>>> import numpy as np
>>> import numpy.linalg as la
>>> np.set_printoptions(precision=2, suppress=True, linewidth=100)
>>> def rd(a):
...     return np.round(a, 2) + 0
... 
>>> K = np.load("layer9.npy")
>>> K
array([[2, 2, 2, 2],
       [2, 4, 4, 4],
       [2, 4, 6, 6],
       [2, 4, 6, 8]])
>>> w, evecs = la.eigh(K)
>>> rd(w)
array([ 0.57,  0.85,  2.  , 16.58])
>>> rd(w.sum()), np.trace(K)
(np.float64(20.0), np.int64(20))
>>> (w > 1e-8).sum(), (w < -1e-8).sum()
(np.int64(4), np.int64(0))
>>> rd(evecs.T @ evecs)
array([[1., 0., 0., 0.],
       [0., 1., 0., 0.],
       [0., 0., 1., 0.],
       [0., 0., 0., 1.]])
>>> f = np.array([3, 0, 0, 0])
>>> Y = K + np.outer(f, np.eye(4)[2])
>>> rd(la.det(Y) / la.det(K)), rd(1 + la.solve(K, f)[2])
(np.float64(1.0), np.float64(1.0))
>>> Y
array([[2., 2., 5., 2.],
       [2., 4., 4., 4.],
       [2., 4., 6., 6.],
       [2., 4., 6., 8.]])
>>> Q, Rm = la.qr(K)
>>> rd(Q @ Rm)
array([[2., 2., 2., 2.],
       [2., 4., 4., 4.],
       [2., 4., 6., 6.],
       [2., 4., 6., 8.]])
>>> abs(Rm[0, 0]), rd(la.norm(K[:, 0]))
(np.float64(4.0), np.float64(4.0))
>>> rd(Rm)
array([[ -4.  ,  -7.  ,  -9.  , -10.  ],
       [  0.  ,  -1.73,  -2.89,  -3.46],
       [  0.  ,   0.  ,  -1.63,  -2.45],
       [  0.  ,   0.  ,   0.  ,   1.41]])
>>> np.allclose(Rm.T @ Rm, K.T @ K)
True
>>> X = np.load("x.npy")
>>> rd(X)
array([[0.45, 0.45, 0.09],
       [0.38, 0.38, 0.23],
       [0.22, 0.11, 0.67]])
>>> U, sig, Vt = la.svd(X, full_matrices=False)
>>> (sig > 1e-8).sum()
np.int64(3)
>>> rd(np.abs(Vt[0]))
array([0.61, 0.55, 0.57])
>>> np.allclose(U * sig @ Vt, X)
True
>>> np.abs(U[:, 0]).round(6).argmax()
np.int64(0)
>>> rd(sig)
array([1.  , 0.52, 0.01])
>>> rd(U.T @ U)
array([[1., 0., 0.],
       [0., 1., 0.],
       [0., 0., 1.]])
>>> rd(np.cumsum(sig ** 2) / np.sum(sig ** 2))
array([0.78, 1.  , 1.  ])
>>> rd(Vt @ Vt.T)
array([[1., 0., 0.],
       [0., 1., 0.],
       [0., 0., 1.]])
>>> rd(sig / sig[0])
array([1.  , 0.52, 0.01])
>>> Y = X / np.sqrt((X ** 2).mean(axis=1, keepdims=True))
>>> rd(X - X.mean(axis=1, keepdims=True))
array([[ 0.12,  0.12, -0.24],
       [ 0.05,  0.05, -0.1 ],
       [-0.11, -0.22,  0.33]])
>>> rd(la.norm(Y, axis=1))
array([1.73, 1.73, 1.73])
>>> x0 = np.array([-2, 2, 0])
>>> y = X @ x0
>>> rd(y)
array([ 0.  ,  0.  , -0.22])
>>> rd(la.solve(X, X[:, 0]))
array([1., 0., 0.])
>>> rd(la.solve(X.T, X[1]))
array([0., 1., 0.])
>>> rd(la.solve(X, y + X[:, 1]))
array([-2.,  3.,  0.])
>>> rng = np.random.default_rng(9)
>>> labels = rng.permutation(3)
>>> labels
array([2, 0, 1])
>>> Y = X[labels][:, labels]
>>> rd(np.diag(Y))
array([0.67, 0.45, 0.38])
>>> rd(Y)
array([[0.67, 0.22, 0.11],
       [0.09, 0.45, 0.45],
       [0.23, 0.38, 0.38]])
>>> rd(np.sort(np.abs(la.eigvals(Y))))
array([0.02, 0.49, 1.  ])
>>> rd(np.trace(Y))
np.float64(1.51)
>>> rd(la.eigvals(Y).sum().real)
np.float64(1.51)
>>> rd(np.einsum("ij,ji->", Y, Y))
np.float64(1.24)
>>> rd(la.eigvals(Y))
array([1.  , 0.49, 0.02])
>>> E = np.load("arr.npy")
>>> E
array([[-2.66,  2.7 ,  0.6 , -1.3 , -0.5 ],
       [ 0.35, -0.6 , -0.8 ,  0.2 , -3.2 ],
       [-1.88,  0.1 ,  0.6 , -0.9 ,  0.1 ],
       [ 0.51,  1.  ,  1.2 ,  0.2 ,  0.4 ],
       [ 0.18,  0.1 ,  0.7 ,  0.1 ,  0.  ],
       [-0.57, -0.3 ,  0.  , -0.3 , -0.6 ],
       [-2.38, -0.4 ,  1.1 , -1.2 , -0.3 ],
       [ 0.16, -0.1 , -0.4 ,  0.1 , -1.  ],
       [ 1.99, -1.9 ,  0.4 ,  1.  ,  0.6 ],
       [-1.78,  1.3 , -0.6 , -0.9 ,  0.3 ],
       [-1.45,  0.1 , -1.1 , -0.7 ,  1.6 ],
       [ 2.34, -0.8 ,  0.4 ,  1.2 , -1.4 ],
       [-2.35, -1.3 , -0.6 , -1.2 ,  1.1 ],
       [ 2.58, -0.3 ,  1.4 ,  1.3 , -0.8 ],
       [ 0.56,  1.1 ,  1.2 ,  0.3 , -0.4 ],
       [ 0.12, -0.3 , -0.7 ,  0.  ,  0.1 ],
       [-0.11, -1.9 ,  1.9 , -0.1 ,  1.3 ],
       [-0.19, -1.5 ,  0.  , -0.1 ,  2.5 ],
       [-1.38,  0.3 ,  0.4 , -0.7 ,  0.  ],
       [ 0.59, -0.9 ,  1.4 ,  0.3 ,  0.1 ],
       [-1.72, -1.2 ,  0.6 , -0.9 , -1.6 ],
       [-3.28,  0.1 , -1.1 , -1.6 , -1.1 ],
       [ 1.36, -1.2 , -0.3 ,  0.7 ,  1.3 ],
       [ 2.36,  1.1 ,  1.3 ,  1.2 , -1.2 ],
       [-2.2 ,  0.2 , -0.4 , -1.1 ,  0.6 ],
       [-1.13,  0.1 , -2.5 , -0.6 , -1.  ],
       [-2.66, -0.4 ,  1.  , -1.3 ,  3.1 ],
       [ 1.27,  0.1 , -0.8 ,  0.6 , -0.4 ],
       [ 0.79,  0.3 , -2.6 ,  0.4 , -0.2 ],
       [ 0.84, -0.4 , -0.6 ,  0.4 ,  0.4 ],
       [-0.01,  1.1 , -0.2 ,  0.  ,  0.8 ],
       [-3.01, -0.3 ,  0.9 , -1.5 , -1.  ],
       [-0.11, -1.4 , -1.6 , -0.1 ,  0.5 ]])
>>> U, sig, Vt = la.svd(E, full_matrices=False)
>>> U.shape, sig.shape, Vt.shape
((33, 5), (5,), (5, 5))
>>> rd(sig)
array([10.89,  7.16,  6.11,  5.19,  0.14])
>>> np.abs(U[:, 0]).round(6).argmax()
np.int64(21)
>>> np.allclose(U * sig @ Vt, E)
True
>>> rd(np.abs(Vt[0]))
array([0.88, 0.08, 0.07, 0.44, 0.14])
>>> rd(np.cumsum(sig ** 2) / np.sum(sig ** 2))
array([0.51, 0.73, 0.88, 1.  , 1.  ])
>>> rd(sig / sig[0])
array([1.  , 0.66, 0.56, 0.48, 0.01])
>>> rd(Vt @ Vt.T)
array([[1., 0., 0., 0., 0.],
       [0., 1., 0., 0., 0.],
       [0., 0., 1., 0., 0.],
       [0., 0., 0., 1., 0.],
       [0., 0., 0., 0., 1.]])
>>> rd(np.sqrt((sig ** 2).sum())), rd(la.norm(E))
(np.float64(15.31), np.float64(15.31))
>>> rd(U.T @ U)
array([[1., 0., 0., 0., 0.],
       [0., 1., 0., 0., 0.],
       [0., 0., 1., 0., 0.],
       [0., 0., 0., 1., 0.],
       [0., 0., 0., 0., 1.]])
>>> la.cond(E) > 100
np.False_
>>> rd(la.norm(E, 2) / la.norm(E))
np.float64(0.71)
>>> U, sig, Vt = la.svd(E)
>>> np.argmax(sig[:-1] / (sig[1:] + 1e-6)) + 1
np.int64(4)
>>> Y = U[:, :4] @ np.diag(sig[:4]) @ Vt[:4]
>>> rd(la.norm(E - Y) / la.norm(E))
np.float64(0.01)
>>> rd(la.norm(E - Y, 2)), rd(sig[4])
(np.float64(0.14), np.float64(0.14))
>>> m1 = np.load("w.npy")
>>> m1
array([[7, 2, 0, 0, 0, 0],
       [9, 5, 0, 0, 0, 0],
       [8, 7, 0, 0, 0, 0],
       [0, 0, 7, 2, 0, 0],
       [0, 0, 9, 5, 0, 0],
       [0, 0, 8, 7, 0, 0],
       [0, 0, 0, 0, 7, 2],
       [0, 0, 0, 0, 9, 5],
       [0, 0, 0, 0, 8, 7]])
>>> x0 = np.array([8, 7, -7, -4, -5, -3])
>>> a = np.maximum(m1 @ x0, 0)
>>> np.maximum(m1 @ x0, 0) - np.maximum(-m1 @ x0, 0)
array([ 70, 107, 113, -57, -83, -84, -41, -60, -61])
>>> np.maximum(m1 @ (3 * x0), 0)
array([210, 321, 339,   0,   0,   0,   0,   0,   0])
>>> np.flatnonzero(a > 1e-9)
array([0, 1, 2])
>>> x0 = np.array([2, 0, -2, 0, 2, -2])
>>> np.einsum("ij,j->i", m1, x0)
array([ 14,  18,  16, -14, -18, -16,  10,   8,   2])
>>> m1 * x0
array([[ 14,   0,   0,   0,   0,   0],
       [ 18,   0,   0,   0,   0,   0],
       [ 16,   0,   0,   0,   0,   0],
       [  0,   0, -14,   0,   0,   0],
       [  0,   0, -18,   0,   0,   0],
       [  0,   0, -16,   0,   0,   0],
       [  0,   0,   0,   0,  14,  -4],
       [  0,   0,   0,   0,  18, -10],
       [  0,   0,   0,   0,  16, -14]])
>>> m1 @ np.eye(6)[3]
array([0., 0., 0., 2., 5., 7., 0., 0., 0.])
>>> m1 @ (2 * x0)
array([ 28,  36,  32, -28, -36, -32,  20,  16,   4])
>>> (m1 * x0).sum(axis=1)
array([ 14,  18,  16, -14, -18, -16,  10,   8,   2])
>>> m1 @ np.ones(6)
array([ 9., 14., 15.,  9., 14., 15.,  9., 14., 15.])
>>> Y = np.c_[m1[:, :1] @ np.array([[0]]), np.array([-2, -2, -2, 0, 0, 2, 1, -2, 1])]
>>> Y
array([[ 0, -2],
       [ 0, -2],
       [ 0, -2],
       [ 0,  0],
       [ 0,  0],
       [ 0,  2],
       [ 0,  1],
       [ 0, -2],
       [ 0,  1]])
>>> rd(la.norm(la.qr(m1)[0].T @ Y, axis=0) ** 2 / ((Y ** 2).sum(axis=0) + 1e-12))
array([0. , 0.7])
>>> rd(la.norm(Y - m1 @ la.lstsq(m1, Y)[0], axis=0))
array([0.  , 2.57])
>>> la.matrix_rank(Y)
np.int64(1)
>>> la.matrix_rank(np.c_[m1, Y])
np.int64(7)
>>> Y = np.array([[-3, 1, -3],
...     [3, -1, 2],
...     [-1, 2, 0],
...     [1, -1, -2],
...     [-3, -1, 0],
...     [1, -3, -3]])
>>> Y @ m1
Traceback (most recent call last):
  File "<python-input-93>", line 1, in <module>
    Y @ m1
    ~~^~~~
ValueError: matmul: Input operand 1 has a mismatch in its core dimension 0, with gufunc signature (n?,k),(k,m?)->(n?,m?) (size 9 is different from 3)
>>> np.einsum("ik,kj->ji", m1, Y)
array([[-15, -12,  -3,  -5,  -4,  -1, -19, -22, -17],
       [  5,   4,   1,  12,  13,   9, -13, -24, -29],
       [-17, -17, -10,  -4, -10, -14,  -6, -15, -21]])
>>> Y.T @ m1.T
array([[-15, -12,  -3,  -5,  -4,  -1, -19, -22, -17],
       [  5,   4,   1,  12,  13,   9, -13, -24, -29],
       [-17, -17, -10,  -4, -10, -14,  -6, -15, -21]])
>>> np.einsum("ij->j", m1)
array([24, 14, 24, 14, 24, 14])
>>> M = np.load("run3.npy")
>>> M
array([[ -0.22,  -0.67,   0.65,  -0.04,  11.9 ],
       [ -0.55,  -0.17,   0.3 ,  -0.08,  15.2 ],
       [ -0.62,  -0.04,   0.26,   0.25, -12.17]])
>>> np.argsort(-la.norm(M, axis=0).round(6), kind="stable")[:3]
array([4, 0, 2])
>>> [round(float(x), 2) for x in la.svd(M, compute_uv=False)[:3]]
[22.83, 1.08, 0.52]
>>> la.cond(M) > 100
np.False_
>>> W = np.array([[3, -1, -3, -2, 4],
...     [-2, -3, -3, 0, 4],
...     [3, -4, 1, 0, 5],
...     [1, 2, 1, -2, -3],
...     [0, 4, -2, 2, -4]])
>>> b = np.array([3, 0, 0, 2, -3])
>>> H = np.maximum(M @ W + b, 0)
>>> rd((H > 0).mean(axis=0))
array([1.  , 0.67, 0.33, 0.67, 0.33])
>>> la.matrix_rank(H)
np.int64(3)
>>> C = np.array([[2, 3, 3], [3, -3, -3], [2, 0, -2], [-1, -1, 1], [2, 1, 2]])
>>> W @ C
array([[  7,  18,  24],
       [-11,   7,  17],
       [  6,  26,  29],
       [  6,  -4, -13],
       [ -2, -18, -14]])
>>> W0 = np.array([[1, 0, 0, 0, 0, 0, 0],
...     [0, 0, 0, 0, 0, 1, 0],
...     [0, 0, 1, 0, 0, 0, 0],
...     [0, 0, 0, 1, 0, 0, 0],
...     [0, 0, 0, 0, 0, 0, 1],
...     [0, 1, 0, 0, 0, 0, 0],
...     [0, 0, 0, 0, 1, 0, 0]])
>>> rd(la.eigvalsh(W0).min())
np.float64(-1.0)
>>> np.all(la.eigvalsh(W0) > 0)
np.False_
>>> la.matrix_power(W0, 100)
array([[1, 0, 0, 0, 0, 0, 0],
       [0, 1, 0, 0, 0, 0, 0],
       [0, 0, 1, 0, 0, 0, 0],
       [0, 0, 0, 1, 0, 0, 0],
       [0, 0, 0, 0, 1, 0, 0],
       [0, 0, 0, 0, 0, 1, 0],
       [0, 0, 0, 0, 0, 0, 1]])
>>> la.matrix_power(W0, 2)
array([[1, 0, 0, 0, 0, 0, 0],
       [0, 1, 0, 0, 0, 0, 0],
       [0, 0, 1, 0, 0, 0, 0],
       [0, 0, 0, 1, 0, 0, 0],
       [0, 0, 0, 0, 1, 0, 0],
       [0, 0, 0, 0, 0, 1, 0],
       [0, 0, 0, 0, 0, 0, 1]])
>>> pr = np.eye(7)[6]
>>> for _ in range(3):
...     pr = pr @ W0
...     print(pr.round(2))
... 
[0. 0. 0. 0. 1. 0. 0.]
[0. 0. 0. 0. 0. 0. 1.]
[0. 0. 0. 0. 1. 0. 0.]
>>> cov = W0.T @ W0
>>> cov
array([[1, 0, 0, 0, 0, 0, 0],
       [0, 1, 0, 0, 0, 0, 0],
       [0, 0, 1, 0, 0, 0, 0],
       [0, 0, 0, 1, 0, 0, 0],
       [0, 0, 0, 0, 1, 0, 0],
       [0, 0, 0, 0, 0, 1, 0],
       [0, 0, 0, 0, 0, 0, 1]])
>>> np.trace(cov), (W0 ** 2).sum()
(np.int64(7), np.int64(7))
>>> (W0 @ W0.T).shape
(7, 7)
>>> la.matrix_rank(cov)
np.int64(7)
>>> rd(la.eigvalsh(cov)[::-1])
array([1., 1., 1., 1., 1., 1., 1.])
